$ ipython --no-banner

In [1]: import numpy as np

In [2]: np.set_printoptions(precision=3, suppress=True, linewidth=140)

In [3]: basis = np.sign(np.array([[3, 1, 2], [2, 0, 0], [3, 1, 3]]))

In [4]: M2 = (np.tril(basis, -1) + np.eye(3)) @ (np.triu(basis, 1) + np.eye(3))

In [5]: evals = np.array([2, 5, 1])

In [6]: data = np.rint(M2 * evals @ np.linalg.inv(M2)) + 0

In [7]: data
Out[7]: 
array([[-1.,  4., -1.],
       [-6.,  9., -1.],
       [-6.,  8.,  0.]])

In [8]: r0 = np.array([-4, -2, 0])

In [9]: M2 = data + np.outer(r0, np.eye(3)[0])

In [10]: M2
Out[10]: 
array([[-5.,  4., -1.],
       [-8.,  9., -1.],
       [-6.,  8.,  0.]])

In [11]: np.linalg.matrix_rank(np.linalg.inv(M2) - np.linalg.inv(data), tol=1e-8)
Out[11]: np.int64(1)

In [12]: np.linalg.matrix_rank(M2 - data)
Out[12]: np.int64(1)

In [13]: mat = np.load("out15.npy")

In [14]: mat
Out[14]: 
array([[ 3,  0,  3,  0],
       [-2, -1, -2, -1],
       [ 3,  0,  3,  0],
       [-2, -1, -2, -1]])

In [15]: np.abs(np.diag(np.linalg.qr(mat)[1])) > 1e-9
Out[15]: array([ True,  True, False, False])

In [16]: np.allclose(mat[:-1].T @ np.linalg.lstsq(mat[:-1].T, mat[-1])[0], mat[-1])
Out[16]: True

In [17]: round(np.trace(np.linalg.pinv(mat) @ mat), 3)
Out[17]: np.float64(2.0)

In [18]: left, sv, VT = np.linalg.svd(mat, full_matrices=False)

In [19]: np.abs(left[:, 0]).round(6).argmax()
Out[19]: np.int64(0)

In [20]: np.round(sv / sv[0], 3) + 0
Out[20]: array([1.   , 0.225, 0.   , 0.   ])

In [21]: np.cumsum(sv ** 2) / np.sum(sv ** 2)
Out[21]: array([0.952, 1.   , 1.   , 1.   ])

In [22]: left.shape, sv.shape, VT.shape
Out[22]: ((4, 4), (4,), (4, 4))

In [23]: (sv > 1e-8).sum()
Out[23]: np.int64(2)

In [24]: np.allclose(left * sv @ VT, mat)
Out[24]: True

In [25]: hat = np.triu(np.array([[3, 1, 1, 2], [2, 0, 0, 2], [3, 0, 2, 2], [0, 3, 1, 1]]), 1) + np.eye(4)

In [26]: M2 = hat @ mat @ np.linalg.inv(hat)

In [27]: np.trace(M2), np.trace(mat)
Out[27]: (np.float64(4.0), np.int64(4))

In [28]: np.round(np.poly(M2), 3) + 0
Out[28]: array([  1.,  -4., -12.,   0.,   0.])

In [29]: hat @ mat - mat @ hat
Out[29]: 
array([[ -3.,  -6.,  -6., -15.],
       [ -4.,   0.,  -2.,   8.],
       [ -4.,  -5.,  -7., -14.],
       [  0.,   2.,   2.,  10.]])

In [30]: m1 = np.load("w.npy")

In [31]: m1
Out[31]: 
array([[0, 0, 0, 1],
       [0, 0, 1, 0],
       [0, 1, 0, 0],
       [1, 0, 0, 0]])

In [32]: # 2 groups of indices that never mix

In [33]: rng = np.random.default_rng(41)

In [34]: labels = rng.permutation(4)

In [35]: M2 = m1[:, labels] * rng.choice([-1, 1], 4)

In [36]: M2
Out[36]: 
array([[ 0,  0,  0, -1],
       [ 0,  0, -1,  0],
       [ 0,  1,  0,  0],
       [ 1,  0,  0,  0]])

In [37]: left, _, VT = np.linalg.svd(m1.T @ M2)

In [38]: np.linalg.lstsq(m1, M2)[0]
Out[38]: 
array([[ 1.,  0.,  0.,  0.],
       [ 0.,  1.,  0.,  0.],
       [ 0.,  0., -1.,  0.],
       [ 0.,  0.,  0., -1.]])

In [39]: m1 @ np.ones(4)
Out[39]: array([1., 1., 1., 1.])

In [40]: np.linalg.matrix_power(m1, 100)
Out[40]: 
array([[1, 0, 0, 0],
       [0, 1, 0, 0],
       [0, 0, 1, 0],
       [0, 0, 0, 1]])

In [41]: np.sort(np.abs(np.linalg.eigvals(m1)))[::-1]
Out[41]: array([1., 1., 1., 1.])

In [42]: p = np.eye(4)[0]

In [43]: for _ in range(7):
    ...:     p = p @ m1
    ...:     print(p.round(3))
    ...: 
[0. 0. 0. 1.]
[1. 0. 0. 0.]
[0. 0. 0. 1.]
[1. 0. 0. 0.]
[0. 0. 0. 1.]
[1. 0. 0. 0.]
[0. 0. 0. 1.]

In [44]: vec = np.array([2, 2, 0, 0])

In [45]: round(float(np.linalg.det(m1)), 3)
Out[45]: 1.0

In [46]: np.abs(np.linalg.eigvals(m1))
Out[46]: array([1., 1., 1., 1.])

In [47]: np.sort(np.abs(np.degrees(np.angle(np.linalg.eigvals(m1)))))
Out[47]: array([  0.,   0., 180., 180.])

In [48]: Q = m1.astype(float).copy()

In [49]: for j in range(4):
    ...:     Q[:, j] -= Q[:, :j] @ (Q[:, :j].T @ Q[:, j])
    ...:     Q[:, j] /= np.linalg.norm(Q[:, j])
    ...: 

In [50]: Q
Out[50]: 
array([[0., 0., 0., 1.],
       [0., 0., 1., 0.],
       [0., 1., 0., 0.],
       [1., 0., 0., 0.]])

In [51]: Q.T @ m1
Out[51]: 
array([[1., 0., 0., 0.],
       [0., 1., 0., 0.],
       [0., 0., 1., 0.],
       [0., 0., 0., 1.]])

In [52]: Q.T @ Q
Out[52]: 
array([[1., 0., 0., 0.],
       [0., 1., 0., 0.],
       [0., 0., 1., 0.],
       [0., 0., 0., 1.]])

In [53]: J = np.loadtxt("m.csv", delimiter=",")

In [54]: J
Out[54]: 
array([[ 2.163,  2.961, -2.766],
       [ 4.174,  2.094,  2.558],
       [ 0.686, -0.797,  4.207],
       [ 0.49 , -3.105,  2.025],
       [-2.648,  3.805,  0.241],
       [ 0.317,  1.487,  1.559],
       [ 2.57 ,  2.692,  4.798],
       [ 0.859, -4.231,  0.095],
       [-3.033,  1.373, -2.772],
       [ 1.539,  1.569,  2.427],
       [-0.333,  0.974,  7.621],
       [-2.864,  0.805, -3.501],
       [ 0.676,  0.772, -3.088],
       [-1.384, -3.904, -3.63 ],
       [ 0.028, -0.107, -3.496],
       [ 0.509,  0.604,  2.215],
       [-1.179, -0.855, -0.791],
       [ 2.341,  2.547,  0.388]])

In [55]: Xs = J - J.mean(axis=0)

In [56]: left, sv, VT = np.linalg.svd(Xs, full_matrices=False)

In [57]: np.round(Xs.mean(axis=0), 3) + 0
Out[57]: array([0., 0., 0.])

In [58]: np.searchsorted(np.cumsum(sv ** 2) / (sv ** 2).sum(), 0.9) + 1
Out[58]: np.int64(3)

In [59]: np.abs(left[:, 0]).argmax()
Out[59]: np.int64(10)

In [60]: np.abs(VT[0]).argmax()
Out[60]: np.int64(2)

In [61]: sv ** 2 / (sv ** 2).sum()
Out[61]: array([0.596, 0.257, 0.146])

In [62]: sv
Out[62]: array([14.2  ,  9.331,  7.033])

In [63]: np.round((sv ** 2).sum() ** 2 / (sv ** 4).sum(), 3)
Out[63]: np.float64(2.256)

In [64]: vec = np.array([-5, 2, -2])

In [65]: target = J @ vec

In [66]: np.linalg.lstsq(J, target)[0]
Out[66]: array([-5.,  2., -2.])

In [67]: target = target + 0.02 * rng.normal(size=18)

In [68]: target
Out[68]: 
array([  0.612, -21.776, -13.436, -12.733,  20.341,  -1.755, -17.076, -12.923,  23.473,  -9.422, -11.64 ,  22.971,   4.358,   6.356,
         6.635,  -5.776,   5.77 ,  -7.369])

In [69]: beta, *_ = np.linalg.lstsq(J, target)

In [70]: beta.round()
Out[70]: array([-5.,  2., -2.])

In [71]: round(float(np.linalg.norm(target - J @ beta)), 3)
Out[71]: 0.08

In [72]: Q, _ = np.linalg.qr(np.array([[0.3, -0.5, -0.7],
    ...:     [-0.9, -0.2, -1.0],
    ...:     [1.0, -1.5, -0.3],
    ...:     [-0.8, -1.6, 1.0]]))

In [73]: K = Q @ Q.T

In [74]: K
Out[74]: 
array([[ 0.288,  0.263,  0.344, -0.133],
       [ 0.263,  0.903, -0.127,  0.049],
       [ 0.344, -0.127,  0.834,  0.064],
       [-0.133,  0.049,  0.064,  0.975]])

In [75]: evals, evecs = np.linalg.eigh(K)

In [76]: vec = np.array([2, 1, 3, 5])

In [77]: np.round(vec @ K @ vec, 3)
Out[77]: np.float64(38.116)

In [78]: evecs * np.maximum(evals, 0) @ evecs.T
Out[78]: 
array([[ 0.288,  0.263,  0.344, -0.133],
       [ 0.263,  0.903, -0.127,  0.049],
       [ 0.344, -0.127,  0.834,  0.064],
       [-0.133,  0.049,  0.064,  0.975]])

In [79]: E = np.load("test16.npy")

In [80]: E
Out[80]: 
array([[0, 2, 4],
       [2, 4, 2],
       [4, 2, 2]])

In [81]: hat = J @ np.linalg.solve(J.T @ J, J.T)

In [82]: round(float(np.trace(hat)), 3)
Out[82]: 3.0

In [83]: np.allclose(hat @ hat, hat)
Out[83]: True

In [84]: np.linalg.matrix_rank(np.eye(18) - hat)
Out[84]: np.int64(15)

In [85]: np.round(np.linalg.eigvalsh(hat), 3) + 0
Out[85]: array([0., 0., 0., 0., 0., 0., 0., 0., 0., 0., 0., 0., 0., 0., 0., 1., 1., 1.])

In [86]: np.all(np.linalg.eigvalsh(E) > 0)
Out[86]: np.False_

In [87]: [round(float(np.linalg.det(E[:i, :i])), 2) + 0 for i in range(1, 4)]
Out[87]: [0.0, -4.0, -40.0]

In [88]: evals, evecs = np.linalg.eig(E)

In [89]: np.sort(np.linalg.eigvals(E.T))
Out[89]: array([-3.142,  1.713,  7.429])

In [90]: np.round(E @ evecs[:, 0] - evals[0] * evecs[:, 0], 3) + 0
Out[90]: array([0., 0., 0.])

In [91]: M2 = E / np.sqrt((E ** 2).mean(axis=1, keepdims=True))

In [92]: M2[2]
Out[92]: array([1.414, 0.707, 0.707])

In [93]: np.linalg.matrix_rank(E - E.mean(axis=1, keepdims=True))
Out[93]: np.int64(2)

In [94]: E - E.mean(axis=1, keepdims=True)
Out[94]: 
array([[-2.   ,  0.   ,  2.   ],
       [-0.667,  1.333, -0.667],
       [ 1.333, -0.667, -0.667]])

In [95]: r0 = np.array([-2, 1, 3, 3])

In [96]: r1 = np.array([-2, 0, -2])

In [97]: feats = r0[:, None] + r1[None, :]

In [98]: feats
Out[98]: 
array([[-4, -2, -4],
       [-1,  1, -1],
       [ 1,  3,  1],
       [ 1,  3,  1]])

In [99]: # row 3 repeats row 2

In [100]: left, sv, VT = np.linalg.svd(feats)

In [101]: sv.round(3) + 0
Out[101]: array([7.096, 3.263, 0.   ])

In [102]: np.argmax(sv[:-1] / (sv[1:] + 1e-6)) + 1
Out[102]: np.int64(2)

In [103]: M2 = left[:, :2] @ np.diag(sv[:2]) @ VT[:2]

In [104]: np.round(np.linalg.norm(feats - M2) / np.linalg.norm(feats), 3)
Out[104]: np.float64(0.0)

In [105]: M2
Out[105]: 
array([[-4., -2., -4.],
       [-1.,  1., -1.],
       [ 1.,  3.,  1.],
       [ 1.,  3.,  1.]])

In [106]: round(np.abs(feats - M2).max(), 3)
Out[106]: np.float64(0.0)

In [107]: np.linalg.matrix_rank(M2)
Out[107]: np.int64(2)

In [108]: np.round(M2[3] @ M2[1], 3)
Out[108]: np.float64(1.0)

In [109]: round(np.linalg.norm(M2) ** 2 / np.linalg.norm(M2, 2) ** 2, 3)
Out[109]: np.float64(1.211)

In [110]: np.round(np.linalg.norm(M2, "nuc"), 3)
Out[110]: np.float64(10.359)

In [111]: np.round(np.linalg.norm(M2, 2), 3)
Out[111]: np.float64(7.096)

In [112]: round(np.linalg.norm(M2[3], 1), 3), np.round(np.linalg.norm(M2[3], np.inf), 3)
Out[112]: (np.float64(5.0), np.float64(3.0))

In [113]: np.round(np.linalg.norm(M2, 1), 3), round(float(np.linalg.norm(M2, np.inf)), 3)
Out[113]: (np.float64(9.0), 10.0)

In [114]: np.linalg.lstsq(feats[:-1].T, feats[-1])[2]
Out[114]: np.int32(2)

In [115]: np.abs(np.diag(np.linalg.qr(feats)[1])) > 1e-9
Out[115]: array([ True,  True, False])

In [116]: round(float(np.trace(np.linalg.pinv(feats) @ feats)), 3)
Out[116]: 2.0

In [117]: np.unique(feats.round(6), axis=0).shape
Out[117]: (3, 3)

In [118]: left, sv, VT = np.linalg.svd(feats)

In [119]: evecs = VT[:(sv > 1e-8).sum()]

In [120]: vec = feats[0] + -2 * feats[3] + rng.integers(2) * np.eye(3)[2]

In [121]: vec
Out[121]: array([-6., -8., -5.])

In [122]: round(np.linalg.norm(vec - evecs.T @ evecs @ vec), 3)
Out[122]: np.float64(0.707)

In [123]: np.diag(evecs.T @ evecs)
Out[123]: array([0.5, 1. , 0.5])

In [124]: rank = np.linalg.matrix_rank(feats)

In [125]: rank
Out[125]: np.int64(2)

In [126]: null = np.linalg.svd(feats)[2][rank:].T

In [127]: np.round(null[:, 0] / null[np.abs(null[:, 0]).round(6).argmax(), 0], 3) + 0
Out[127]: array([ 1.,  0., -1.])

In [128]: null.shape
Out[128]: (3, 1)

In [129]: [int(np.linalg.matrix_rank(feats[:i])) for i in range(1, len(feats) + 1)]
Out[129]: [1, 2, 2, 2]
